>>> import numpy as np
>>> import numpy.linalg as la
>>> np.set_printoptions(precision=2, suppress=True, linewidth=140)
>>> J = np.load("a.npy")
>>> J
array([[ 1, -2,  4, -8],
       [ 1, -1,  1, -1],
       [ 1,  0,  0,  0]])
>>> theta = np.radians(90)
>>> r_ = np.eye(4)
>>> r_[0, 0] = r_[2, 2] = np.cos(theta)
>>> r_[0, 2], r_[2, 0] = -np.sin(theta), np.sin(theta)
>>> r_.round(2) + 0
array([[ 0.,  0., -1.,  0.],
       [ 0.,  1.,  0.,  0.],
       [ 1.,  0.,  0.,  0.],
       [ 0.,  0.,  0.,  1.]])
>>> B = J @ r_.T
>>> np.allclose(la.norm(J, axis=1), la.norm(B, axis=1))
True
>>> round(float(la.det(r_)), 2), np.trace(r_)
(1.0, np.float64(2.0))
>>> print(la.svd(J, compute_uv=False), la.svd(B, compute_uv=False))
[9.37 1.4  0.57] [9.37 1.4  0.57]
>>> f, g = J[1], J[2]
>>> print(f @ f)
4
>>> p = (f @ g) / (f @ f) * f
>>> (g - p) @ f
np.float64(0.0)
>>> print(np.outer(f, g))
[[ 1  0  0  0]
 [-1  0  0  0]
 [ 1  0  0  0]
 [-1  0  0  0]]
>>> g - p
array([ 0.75,  0.25, -0.25,  0.25])
>>> print(la.matrix_rank(np.outer(f, g)))
1
>>> B = np.array([[-1, 1], [1, 2], [-1, -2]])
>>> C = np.array([[2, 2, 3, 1], [2, 3, 0, 0]])
>>> feats = B @ C
>>> feats
array([[ 0,  1, -3, -1],
       [ 6,  8,  3,  1],
       [-6, -8, -3, -1]])
>>> r = la.matrix_rank(feats)
>>> r
np.int64(2)
>>> ns = la.svd(feats)[2][r:].T
>>> ns @ ns.T
array([[ 0.67, -0.45, -0.13, -0.04],
       [-0.45,  0.3 ,  0.09,  0.03],
       [-0.13,  0.09,  0.13, -0.29],
       [-0.04,  0.03, -0.29,  0.9 ]])
>>> print(np.argsort(-la.norm(feats, axis=0).round(6), kind="stable")[:3])
[1 0 2]
>>> la.matrix_rank(feats, rtol=0.1)
np.int64(2)
>>> [round(float(x), 2) for x in la.svd(feats, compute_uv=False)[:3]]
[14.83, 3.31, 0.0]
>>> np.round(la.norm(feats, 2) / la.norm(feats), 2)
np.float64(0.98)
>>> B = feats / np.sqrt((feats ** 2).mean(axis=1, keepdims=True))
>>> feats - feats.mean(axis=1, keepdims=True)
array([[ 0.75,  1.75, -2.25, -0.25],
       [ 1.5 ,  3.5 , -1.5 , -3.5 ],
       [-1.5 , -3.5 ,  1.5 ,  3.5 ]])
>>> print(la.norm(B, axis=1))
[2. 2. 2.]
>>> la.matrix_rank(feats - feats.mean(axis=1, keepdims=True))
np.int64(2)
>>> B[2]
array([-1.14, -1.53, -0.57, -0.19])
>>> np.abs(np.diag(la.qr(feats)[1])) > 1e-9
array([ True,  True, False])
>>> np.unique(feats.round(6), axis=0).shape
(3, 4)
>>> round(np.trace(la.pinv(feats) @ feats), 2)
np.float64(2.0)
>>> def softmax(z):
...     e = np.exp(z - z.max(axis=-1, keepdims=True))
...     return e / e.sum(axis=-1, keepdims=True)
... 
>>> softmax(feats).sum(axis=1)
array([1., 1., 1.])
>>> np.round(softmax(feats[2]), 2) + 0
array([0.01, 0.  , 0.12, 0.87])
>>> np.round(softmax(10 * feats[2]), 2) + 0
array([0., 0., 0., 1.])
>>> print(np.round(softmax(feats[2] + 2), 2) + 0)
[0.01 0.   0.12 0.87]
>>> scores = feats @ feats.T / np.sqrt(4)
>>> print(softmax(scores)[2] @ feats)
[-6. -8. -3. -1.]
>>> np.round(softmax(scores), 2) + 0
array([[0.99, 0.  , 0.01],
       [0.  , 1.  , 0.  ],
       [0.  , 0.  , 1.  ]])
>>> A = np.load("m.npy")
>>> A
array([[ 4, -3,  1,  5],
       [-5,  5,  3,  3],
       [ 5,  4,  4,  0]])
>>> B = A / la.norm(A, axis=1)
Traceback (most recent call last):
  File "<python-input-51>", line 1, in <module>
    B = A / la.norm(A, axis=1)
        ~~^~~~~~~~~~~~~~~~~~~~
ValueError: operands could not be broadcast together with shapes (3,4) (3,) 
>>> B = A / la.norm(A, axis=1, keepdims=True)
>>> gram = B @ B.T
>>> round(np.degrees(np.arccos(np.clip(gram[0, 2], -1, 1))), 2)
np.float64(77.14)
>>> print((gram - 2 * np.eye(3)).round(6).argmax(axis=1))
[2 2 0]
>>> f = np.array([-6, -2, -5])
>>> np.array([np.convolve(row, f, "same") for row in J])
array([[ 10, -25,  50,  -4],
       [  4,  -9,   9,  -3],
       [ -2,  -5,   0,   0]])
>>> np.cross(J[0, :3], J[1, :3])
array([2, 3, 1])
>>> np.correlate(J[0], J[1], "full")
array([ -1,   3,  -7,  15, -14,  12,  -8])
>>> W1 = np.array([[1, -1, 1, 0, 1],
...     [0, 1, -2, 0, -1],
...     [-1, -2, -2, 1, -1],
...     [-1, 1, -2, -2, 1]])
>>> beta = np.array([2, -2, -2, -1, 1])
>>> H = np.maximum(A @ W1 + beta, 0)
>>> (H > 0).mean(axis=0)
array([0.33, 0.33, 0.  , 0.33, 0.33])
>>> H
array([[ 0,  0,  0,  0, 12],
       [ 0,  5,  0,  0,  0],
       [ 3,  0,  0,  3,  0]])
>>> C = np.array([[1, 2], [2, 1], [2, 0], [0, 2], [2, 1]])
>>> print(W1 @ C)
[[  3   2]
 [ -4   0]
 [-11  -3]
 [ -1  -4]]
>>> gram = H.T @ H
>>> la.svd(H, compute_uv=False) ** 2
array([144.,  25.,  18.])
>>> np.allclose(gram, gram.T)
True
>>> (H @ H.T).shape
(3, 3)
>>> f, g = A[1], A[2]
>>> print(f @ f)
68
>>> p = (f @ g) / (f @ f) * f
>>> (g - p) @ f
np.float64(0.0)
>>> p
array([-0.51,  0.51,  0.31,  0.31])
>>> K = np.loadtxt("run9.csv", delimiter=",")
>>> print(K)
[[0. 1. 3. 0.]
 [0. 2. 1. 2.]
 [3. 3. 5. 1.]
 [0. 3. 3. 3.]]
>>> (K + K.T) / 2
array([[0. , 0.5, 3. , 0. ],
       [0.5, 2. , 2. , 2.5],
       [3. , 2. , 5. , 2. ],
       [0. , 2.5, 2. , 3. ]])
>>> np.sort(np.abs(la.eigvals(K)))
array([0.24, 1.52, 3.  , 8.28])
>>> print(np.trace(K))
10.0
>>> la.determinant(K)
Traceback (most recent call last):
  File "<python-input-81>", line 1, in <module>
    la.determinant(K)
    ^^^^^^^^^^^^^^
AttributeError: module 'numpy.linalg' has no attribute 'determinant'
>>> x0 = np.array([2, 2, 0, 0])
>>> print(la.norm(K @ x0) <= la.norm(K, 2) * la.norm(x0) + 1e-9)
True
>>> K @ x0
array([ 2.,  4., 12.,  6.])
>>> K @ np.ones(4)
array([ 4.,  5., 12.,  9.])
>>> (K * x0).sum(axis=1)
array([ 2.,  4., 12.,  6.])
>>> np.sign((K @ x0).round(6))
array([1., 1., 1., 1.])
>>> Q, V = la.qr(K[:, :3])[0], la.qr(K[:, 3:])[0]
>>> sig = la.svd(Q.T @ V, compute_uv=False)
>>> print((sig > 0.9).sum())
1
>>> print(round(la.norm(Q @ Q.T - V @ V.T, 2), 2))
1.0
>>> print(np.degrees(np.arccos(sig.clip(0, 1))))
[5.5]
>>> K - K[0]
array([[ 0.,  0.,  0.,  0.],
       [ 0.,  1., -2.,  2.],
       [ 3.,  2.,  2.,  1.],
       [ 0.,  2.,  0.,  3.]])
>>> np.zeros(4, 4)
Traceback (most recent call last):
  File "<python-input-94>", line 1, in <module>
    np.zeros(4, 4)
    ~~~~~~~~^^^^^^
TypeError: Cannot interpret '4' as a data type
>>> np.diff(K, axis=0)
array([[ 0.,  1., -2.,  2.],
       [ 3.,  1.,  4., -1.],
       [-3.,  0., -2.,  2.]])
>>> K.mean(axis=0)
array([0.75, 2.25, 3.  , 1.5 ])
>>> np.abs(K).max()
np.float64(5.0)
>>> K.sum(axis=0)
array([ 3.,  9., 12.,  6.])
>>> K.sum(axis=1)
array([ 4.,  5., 12.,  9.])
